>>> import numpy as np
>>> import numpy.linalg as la
>>> np.set_printoptions(precision=3, suppress=True, linewidth=140, sign=" ")
>>> rnd = lambda a: np.round(a, 3) + 0
>>> X = np.loadtxt("block8.csv", delimiter=",")
>>> X
array([[ 1., -2., -4.,  1.],
       [ 1.,  1., -2., -4.],
       [-4.,  1.,  1., -2.],
       [-2., -4.,  1.,  1.]])
>>> X @ np.ones(4)
array([-4., -4., -4., -4.])
>>> np.fft.fft(X[0])
array([-4.+0.j,  5.+3.j, -2.+0.j,  5.-3.j])
>>> rnd(np.sort(np.abs(np.fft.fft(X[0])))), rnd(np.sort(la.svd(X, compute_uv=False)))
(array([ 2.   ,  4.   ,  5.831,  5.831]), array([ 2.   ,  4.   ,  5.831,  5.831]))
>>> other = np.array([[0, -1, 0], [-2, 1, 0], [0, 2, 2]])
>>> F = other + other.T
>>> F
array([[ 0, -3,  0],
       [-3,  2,  2],
       [ 0,  2,  4]])
>>> f = np.array([4, 2, 3])
>>> other = F + np.outer(f, np.eye(3)[0])
>>> other
array([[ 4., -3.,  0.],
       [-1.,  2.,  2.],
       [ 3.,  2.,  4.]])
>>> rnd(la.det(other) / la.det(F)), rnd(1 + la.solve(F, f)[0])
(np.float64(0.389), np.float64(0.389))
>>> la.matrix_rank(la.inv(other) - la.inv(F), tol=1e-8)
np.int64(1)
>>> rnd(np.abs(la.svd(other)[2][-1]))
array([ 0.441,  0.651,  0.617])
>>> la.cond(other) > 100
np.False_
>>> feats = np.load("test2.npy")
>>> feats
array([[-1.963,  6.295,  4.682],
       [-0.861,  2.922,  2.126],
       [-0.163, -2.028, -0.96 ],
       [-0.034,  2.489,  1.387],
       [ 0.682, -4.353, -3.229],
       [ 0.719, -3.759, -2.426],
       [ 0.647, -1.906, -1.655],
       [ 0.233,  0.216,  0.68 ],
       [ 0.271, -1.351, -1.409],
       [ 0.92 , -3.383, -2.223],
       [ 1.21 , -4.132, -3.28 ],
       [-1.8  ,  6.682,  5.531],
       [-0.561,  1.158,  1.374],
       [-0.96 ,  4.24 ,  3.792],
       [ 0.46 , -1.651, -1.261],
       [ 0.517, -1.92 , -1.621],
       [-0.386,  2.434,  2.119],
       [-1.201,  4.424,  3.982]])
>>> t3 = np.stack([feats, -2 * feats, feats[::-1]])
>>> la.matrix_rank(t3)
array([ 3,  3,  3])
>>> rnd(la.norm(t3, axis=(1, 2)))
array([ 19.349,  38.697,  19.349])
>>> other = np.c_[feats[:, :2] @ np.array([[1, -1], [0, -1]]), np.array([-1, -3, -3, -2, -3, -1, 0, 1, 3, -1, 3, 2, 1, -3, 1, -1, -1, 1])]
>>> rnd(other)
array([[-1.963, -4.332, -1.   ],
       [-0.861, -2.061, -3.   ],
       [-0.163,  2.191, -3.   ],
       [-0.034, -2.455, -2.   ],
       [ 0.682,  3.671, -3.   ],
       [ 0.719,  3.04 , -1.   ],
       [ 0.647,  1.259,  0.   ],
       [ 0.233, -0.449,  1.   ],
       [ 0.271,  1.08 ,  3.   ],
       [ 0.92 ,  2.463, -1.   ],
       [ 1.21 ,  2.922,  3.   ],
       [-1.8  , -4.882,  2.   ],
       [-0.561, -0.597,  1.   ],
       [-0.96 , -3.28 , -3.   ],
       [ 0.46 ,  1.191,  1.   ],
       [ 0.517,  1.403, -1.   ],
       [-0.386, -2.048, -1.   ],
       [-1.201, -3.223,  1.   ]])
>>> rnd(la.norm(la.qr(feats)[0].T @ other, axis=0) ** 2 / ((other ** 2).sum(axis=0) + 1e-12))
array([ 1.   ,  1.   ,  0.064])
>>> rnd(la.lstsq(feats, other[:, 0])[0])
array([ 1.,  0.,  0.])
>>> la.matrix_rank(np.c_[feats, other])
np.int64(4)
>>> mat = np.load("arr.npy")
>>> mat
array([[-0.5, -1.3, -1.7,  0.9],
       [ 4.5, -2.7, -0.8, -0.5],
       [-3.5, -1.1,  1.6, -0.5]])
>>> other = np.array([[3, 1, 3], [1, 0, 2], [3, -1, -3], [-2, -2, -3]])
>>> rnd(np.einsum("ik,kj->ij", mat, other))
array([[ -9.7,  -0.6,  -1.7],
       [  9.4,   6.3,  12. ],
       [ -5.8,  -4.1, -16. ]])
>>> rnd(np.einsum("ij->j", mat))
array([ 0.5, -5.1, -0.9, -0.1])
>>> rnd(mat @ other)
array([[ -9.7,  -0.6,  -1.7],
       [  9.4,   6.3,  12. ],
       [ -5.8,  -4.1, -16. ]])
>>> np.vstack([mat, other.T]).shape
(6, 4)
>>> f = np.array([3, 2])
>>> np.cross(X[2, :3], X[1, :3])
array([-3., -7., -5.])
>>> np.polyval(f, X[2])
array([-10.,   5.,   5.,  -4.])
>>> np.array([np.convolve(row, f, "same") for row in X])
array([[  3.,  -4., -16.,  -5.],
       [  3.,   5.,  -4., -16.],
       [-12.,  -5.,   5.,  -4.],
       [ -6., -16.,  -5.,   5.]])
>>> def softmax(z):
...     e = np.exp(z - z.max(axis=-1, keepdims=True))
...     return e / e.sum(axis=-1, keepdims=True)
... 
>>> rnd(softmax(mat[1]))
array([ 0.988,  0.001,  0.005,  0.007])
>>> rnd(softmax(mat[1] + 3))
array([ 0.988,  0.001,  0.005,  0.007])
>>> rnd(softmax(10 * mat[1]))
array([ 1.,  0.,  0.,  0.])
>>> scores = mat @ mat.T / np.sqrt(4)
>>> softmax(scores).round(6).argmax(axis=1)
array([ 0,  1,  2])
>>> rnd(softmax(scores))
array([[ 0.809,  0.143,  0.048],
       [ 0.   ,  1.   ,  0.   ],
       [ 0.   ,  0.   ,  1.   ]])
>>> rnd(softmax(scores + np.triu(np.full(scores.shape, -np.inf), 1)))
array([[ 1.,  0.,  0.],
       [ 0.,  1.,  0.],
       [ 0.,  0.,  1.]])
>>> cov = mat.T @ mat
>>> rnd(la.eigvalsh(cov)[::-1])
array([ 37.542,   7.87 ,   4.928,   0.   ])
>>> rnd(la.svd(mat, compute_uv=False) ** 2)
array([ 37.542,   7.87 ,   4.928])
>>> M = np.load("mat.npy")
>>> M
array([[ 7.157, -7.139,  8.683, -4.793, -6.123],
       [ 5.117, -7.394,  2.128,  5.531, -7.577],
       [ 8.375, -2.737, -1.767,  2.926, -4.926]])
>>> Uu, sig, Vt = la.svd(M, full_matrices=False)
>>> np.abs(Uu[:, 0]).round(6).argmax()
np.int64(0)
>>> (sig > 1e-8).sum()
np.int64(3)
>>> rnd(np.abs(Vt[0]))
array([ 0.574,  0.522,  0.321,  0.064,  0.539])
>>> rnd(np.sqrt((sig ** 2).sum())), rnd(la.norm(M))
(np.float64(22.913), np.float64(22.913))
>>> x = np.array([7, 3, -5, 8, 5])
>>> a = np.maximum(M @ x, 0)
>>> rnd(M.T @ a)
array([ 533.871, -228.028,  -82.616,  221.557, -356.762])
>>> np.flatnonzero(a > 1e-9)
array([ 1,  2])
>>> M * (a > 1e-9)[:, None]
array([[ 0.   , -0.   ,  0.   , -0.   , -0.   ],
       [ 5.117, -7.394,  2.128,  5.531, -7.577],
       [ 8.375, -2.737, -1.767,  2.926, -4.926]])
>>> rng = np.random.default_rng(321650)
>>> other = M + rng.integers(-2, 3, (3, 1)) @ rng.integers(-2, 3, (1, 5))
>>> other
array([[ 7.157, -7.139,  8.683, -4.793, -6.123],
       [ 6.117, -5.394,  4.128,  5.531, -8.577],
       [ 7.375, -4.737, -3.767,  2.926, -3.926]])
>>> np.abs(other - M).sum(axis=1)
array([ 0.,  6.,  6.])
>>> m1 = np.loadtxt("case4.csv", delimiter=",")
>>> m1
array([[ 0., -6.,  1., -6., -2.],
       [ 6.,  2.,  2.,  8., -1.],
       [ 3., -1., -1.,  2.,  0.],
       [ 1.,  8.,  4.,  9., -1.],
       [ 5., -6.,  0.,  1., 11.]])
>>> x = np.array([3, -1, 0, -1, -1])
>>> rhs = m1 @ x
>>> rhs
array([ 14.,   9.,   8., -13.,   9.])
>>> rnd(la.solve(m1, 5 * rhs))
array([15., -5.,  0., -5., -5.])
>>> rnd(la.solve(m1, rhs + m1[:, 4]))
array([ 3., -1.,  0., -1.,  0.])
>>> rnd(la.solve(m1.T, m1[0]))
array([ 1.,  0.,  0.,  0.,  0.])
>>> rnd(la.solve(m1, rhs))
array([ 3., -1.,  0., -1., -1.])
>>> proj = np.triu(np.array([[3, -3, 3, -1, -2],
...     [-1, 3, 2, -1, -3],
...     [-1, -3, 3, 1, 3],
...     [2, 1, 2, -1, -3],
...     [3, -2, 2, -3, 0]]), 1) + np.eye(5)
>>> other = proj @ m1 @ la.inv(proj)
>>> la.matrix_rank(other)
np.int64(5)
>>> proj @ m1 - m1 @ proj
array([[-20.,  -5.,  -1., -36., -57.],
       [-10.,  26., -28.,  -2.,   4.],
       [ 16.,  -1.,  -3.,  15.,  44.],
       [-15.,  21., -19.,   2.,   8.],
       [  0.,  15.,  -3.,  -1.,  -5.]])
>>> other
array([[  -20.,   -71.,   190.,  -316., -1791.],
       [   -4.,    -2.,    12.,   -18.,  -137.],
       [   19.,    46.,  -146.,   225.,  1321.],
       [  -14.,   -16.,    78.,  -102.,  -650.],
       [    5.,     9.,   -33.,    48.,   291.]])
>>> rnd(la.det(other))
np.float64(-154.0)
>>> f, r1 = m1[0], m1[1]
>>> f @ r1
np.float64(-56.0)
>>> f @ f
np.float64(77.0)
>>> pr = (f @ r1) / (f @ f) * f
>>> rnd(r1 - pr)
array([ 6.   , -2.364,  2.727,  3.636, -2.455])
>>> W0 = np.array([[21, -9, 6, -18, 15], [14, -6, 4, -12, 10], [34, -24, -1, -30, 2]])
>>> W0
array([[ 21,  -9,   6, -18,  15],
       [ 14,  -6,   4, -12,  10],
       [ 34, -24,  -1, -30,   2]])
>>> other = np.array([[0, 3], [1, 1]])
>>> W2 = np.kron(other, W0)
>>> la.matrix_rank(W2)
np.int64(4)
>>> W2.shape
(6, 10)
>>> E = np.array([[0, 0, 1, 0], [3, 0, 0, 0], [0, -1, 0, 0], [0, 0, 0, -1]])
>>> x = np.array([3, 2, 0, 5])
>>> rhs = E @ x
>>> rhs
array([ 0,  9, -2, -5])
>>> rnd(la.solve(E, rhs + E[:, 2]))
array([ 3.,  2.,  1.,  5.])
>>> rnd(la.solve(E, E[:, 1]))
array([ 0.,  1.,  0.,  0.])
>>> rnd(la.solve(E.T, E[0]))
array([ 1.,  0.,  0.,  0.])
